$ python -q
>>> import numpy as np
>>> import numpy.linalg as la
>>> np.set_printoptions(precision=3, suppress=True, linewidth=100)
>>> C = np.array([[0.0, 0.0, 1.2], [0.4, 0.0, -0.8]])
>>> rng = np.random.default_rng(785)
>>> K = np.array([[1, 2],
...     [-4, 0],
...     [2, 2],
...     [5, 4],
...     [-4, -2],
...     [0, 1],
...     [-3, 2],
...     [0, -4],
...     [-4, 4],
...     [1, 5],
...     [-1, 5]]) @ C + 0.1 * rng.normal(size=(11, 3))
>>> K
array([[ 0.852,  0.352, -0.41 ],
       [ 0.088, -0.019, -4.699],
       [ 0.617,  0.02 ,  0.911],
       [ 1.656,  0.034,  2.81 ],
       [-0.551, -0.285, -3.382],
       [ 0.434,  0.067, -0.897],
       [ 0.816, -0.024, -5.282],
       [-1.341, -0.044,  3.24 ],
       [ 1.633,  0.088, -8.092],
       [ 1.879, -0.022, -2.707],
       [ 2.132,  0.065, -5.359]])
>>> x = np.array([1, 0, 2])
>>> y = K @ x
>>> np.round(la.lstsq(K, y)[0], 3) + 0
array([1., 0., 2.])
>>> np.round(la.solve(K.T @ K, K.T @ y), 3) + 0
array([1., 0., 2.])
>>> np.round(la.pinv(K) @ K, 3) + 0
array([[1., 0., 0.],
       [0., 1., 0.],
       [0., 0., 1.]])
>>> y = y + 0.05 * rng.normal(size=11)
>>> y
array([ -0.007,  -9.357,   2.463,   7.249,  -7.356,  -1.376,  -9.695,   5.105, -14.472,  -3.478,
        -8.658])
>>> b, *_ = la.lstsq(K, y)
>>> [round(float(la.norm(la.solve(K.T @ K + lam * np.eye(3), K.T @ y))), 2) for lam in (0, 1, 10, 100)]
[2.24, 2.16, 1.84, 1.17]
>>> round(float(la.norm(y - K @ b)), 3)
0.156
>>> b.round()
array([ 1., -0.,  2.])
>>> Q, r_ = la.qr(K)
>>> Q @ r_
array([[ 0.852,  0.352, -0.41 ],
       [ 0.088, -0.019, -4.699],
       [ 0.617,  0.02 ,  0.911],
       [ 1.656,  0.034,  2.81 ],
       [-0.551, -0.285, -3.382],
       [ 0.434,  0.067, -0.897],
       [ 0.816, -0.024, -5.282],
       [-1.341, -0.044,  3.24 ],
       [ 1.633,  0.088, -8.092],
       [ 1.879, -0.022, -2.707],
       [ 2.132,  0.065, -5.359]])
>>> np.round(np.trace(Q @ Q.T), 3)
np.float64(3.0)
>>> r_
array([[ -4.19 ,  -0.199,   7.747],
       [  0.   ,   0.433,   3.445],
       [  0.   ,   0.   , -10.548]])
>>> arr = np.loadtxt("a.csv", delimiter=",")
>>> arr
array([[0.5  , 0.   , 0.25 , 0.25 ],
       [0.125, 0.375, 0.25 , 0.25 ],
       [0.167, 0.333, 0.5  , 0.   ],
       [0.286, 0.143, 0.143, 0.429]])
>>> # row-stochastic, so 1 is an eigenvalue
>>> hat = np.triu(np.array([[2, 1, 2, 0], [1, 2, 0, 1], [2, 0, 2, 2], [2, 2, 1, 2]]), 1) + np.eye(4)
>>> B = hat @ arr @ la.inv(hat)
>>> np.poly(B)
array([ 1.   , -1.804,  0.982, -0.185,  0.007])
>>> B = la.inv(arr)
>>> np.round(arr @ B, 3) + 0
array([[1., 0., 0., 0.],
       [0., 1., 0., 0.],
       [0., 0., 1., 0.],
       [0., 0., 0., 1.]])
>>> np.round(la.inv(B), 3) + 0
array([[0.5  , 0.   , 0.25 , 0.25 ],
       [0.125, 0.375, 0.25 , 0.25 ],
       [0.167, 0.333, 0.5  , 0.   ],
       [0.286, 0.143, 0.143, 0.429]])
>>> np.allclose(B, arr.T)
False
>>> B
array([[ 5.778,  6.222, -4.   , -7.   ],
       [ 3.111,  8.889, -4.   , -7.   ],
       [-4.   , -8.   ,  6.   ,  7.   ],
       [-3.556, -4.444,  2.   ,  7.   ]])
>>> la.matrix_power(arr, 2)
array([[0.363, 0.119, 0.286, 0.232],
       [0.222, 0.26 , 0.286, 0.232],
       [0.208, 0.292, 0.375, 0.125],
       [0.307, 0.162, 0.24 , 0.291]])
>>> p = np.eye(4)[1]
>>> for _ in range(6):
...     p = p @ arr
...     print(p.round(3))
... 
[0.125 0.375 0.25  0.25 ]
[0.222 0.26  0.286 0.232]
[0.258 0.226 0.297 0.22 ]
[0.269 0.215 0.301 0.215]
[0.273 0.212 0.302 0.213]
[0.274 0.21  0.303 0.213]
>>> J = np.loadtxt("data.csv", delimiter=",")
>>> J
array([[ 0.,  3., -7.],
       [-3.,  0., -2.],
       [ 7.,  2.,  0.]])
>>> np.round(la.norm(J, 2) / la.norm(J), 3)
np.float64(0.707)
>>> la.cond(J) > 100
np.True_
>>> [round(float(x), 3) for x in la.svd(J, compute_uv=False)[:3]]
[7.874, 7.874, 0.0]
>>> W0 = np.loadtxt("layer17.csv", delimiter=",")
>>> W0
array([[-5.,  5., -2.],
       [ 0.,  0., -5.],
       [ 0.,  3.,  5.],
       [-5.,  5.,  8.]])
>>> x = np.array([0, 2, 3])
>>> h1 = np.maximum(W0 @ x, 0)
>>> np.tanh(W0 @ x)
array([ 0.999, -1.   ,  1.   ,  1.   ])
>>> W0.T @ h1
array([-190.,  253.,  369.])
>>> np.flatnonzero(h1 > 1e-9)
array([0, 2, 3])
>>> w1 = np.array([[2, 2, -2, -3], [-2, 3, -1, 1], [1, 3, -1, 1]])
>>> b = np.array([1, 4, 3, 2])
>>> H = np.maximum(W0 @ w1 + b, 0)
>>> (H > 0).mean(axis=0)
array([0.  , 0.75, 0.5 , 0.75])
>>> (H > 0).astype(int)
array([[0, 1, 1, 1],
       [0, 0, 1, 0],
       [0, 1, 0, 1],
       [0, 1, 0, 1]])
>>> C = np.array([[2, 1], [-5, 2], [-4, 1], [-3, -5]])
>>> (H @ C).round(6).argmax(axis=1)
array([1, 1, 1, 1])
>>> x = np.array([1, 1, -1])
>>> y = W0 @ x
>>> b, lr = np.zeros(3), 1 / la.norm(W0, 2) ** 2
>>> for i in range(12):
...     b -= lr * W0.T @ (W0 @ b - y)
...     if i % 2 == 0: print(i, round(la.norm(W0 @ b - y), 3))
... 
0 3.91
2 2.888
4 2.578
6 2.433
8 2.324
10 2.225
>>> b
array([ 0.189,  0.177, -0.888])
>>> round(la.cond(W0), 3)
np.float64(6.861)
>>> Q = arr.astype(float).copy()
>>> for j in range(4):
...     Q[:, j] -= Q[:, :j] @ (Q[:, :j].T @ Q[:, j])
...     Q[:, j] /= la.norm(Q[:, j])
... 
>>> np.round(Q.T @ arr, 3) + 0
array([[ 0.612,  0.234,  0.458,  0.455],
       [ 0.   ,  0.466,  0.373,  0.104],
       [ 0.   ,  0.   ,  0.217, -0.281],
       [ 0.   ,  0.   ,  0.   ,  0.108]])
>>> np.round(Q.T @ Q, 3) + 0
array([[1., 0., 0., 0.],
       [0., 1., 0., 0.],
       [0., 0., 1., 0.],
       [0., 0., 0., 1.]])
>>> B = np.array([[1, -3, 3], [-2, 2, 2], [1, 0, 1]])
>>> np.einsum("ij,ij->i", W0, W0)
array([ 54.,  25.,  34., 114.])
>>> la.matrix_rank(np.vstack([W0, B.T]))
np.int64(3)
>>> B.T @ W0.T
array([[-17.,  -5.,  -1.,  -7.],
       [ 25.,   0.,   6.,  25.],
       [ -7.,  -5.,  11.,   3.]])
>>> feats = np.loadtxt("block1.csv", delimiter=",")
>>> feats
array([[ 1.   ,  0.   ,  0.   ,  0.   ],
       [ 0.   ,  0.707,  0.   , -0.707],
       [ 0.   ,  0.   ,  1.   ,  0.   ],
       [ 0.   ,  0.707,  0.   ,  0.707]])
>>> f = np.array([-2, 0, -1])
>>> np.cross(feats[1, :3], feats[3, :3])
array([0., 0., 0.])
>>> np.array([np.convolve(row, f, "same") for row in feats])
array([[ 0.   , -1.   ,  0.   ,  0.   ],
       [-1.414,  0.   ,  0.707,  0.   ],
       [ 0.   , -2.   ,  0.   , -1.   ],
       [-1.414,  0.   , -2.121,  0.   ]])
>>> theta = np.radians(30)
>>> r_ = np.eye(4)
>>> r_[0, 0] = r_[2, 2] = np.cos(theta)
>>> r_[0, 2], r_[2, 0] = -np.sin(theta), np.sin(theta)
>>> r_
array([[ 0.866,  0.   , -0.5  ,  0.   ],
       [ 0.   ,  1.   ,  0.   ,  0.   ],
       [ 0.5  ,  0.   ,  0.866,  0.   ],
       [ 0.   ,  0.   ,  0.   ,  1.   ]])
>>> B = feats @ r_.T
>>> B
array([[ 0.866,  0.   ,  0.5  ,  0.   ],
       [ 0.   ,  0.707,  0.   , -0.707],
       [-0.5  ,  0.   ,  0.866,  0.   ],
       [ 0.   ,  0.707,  0.   ,  0.707]])
>>> la.svd(feats, compute_uv=False), la.svd(B, compute_uv=False)
(array([1., 1., 1., 1.]), array([1., 1., 1., 1.]))
>>> np.allclose(la.norm(feats, axis=1), la.norm(B, axis=1))
True
>>> round(float(la.det(r_)), 3), round(np.trace(r_), 3)
(1.0, np.float64(3.732))
>>> F = np.load("sample18.npy")
>>> F
array([[1, 0, 0, 0],
       [3, 1, 0, 0],
       [0, 3, 1, 0],
       [3, 3, 0, 1]])
>>> x = np.array([0, 3, 1, 1])
>>> np.sign((F @ x).round(6))
array([0, 1, 1, 1])
>>> F @ np.eye(4)[3]
array([0., 0., 0., 1.])
>>> (F * x).sum(axis=1)
array([ 0,  3, 10, 10])
>>> F * x
array([[0, 0, 0, 0],
       [0, 3, 0, 0],
       [0, 9, 1, 0],
       [0, 9, 0, 1]])
>>> np.einsum("ij,j->i", F, x)
array([ 0,  3, 10, 10])
>>> F @ x
array([ 0,  3, 10, 10])
>>> F @ np.ones(4)
array([1., 4., 4., 7.])
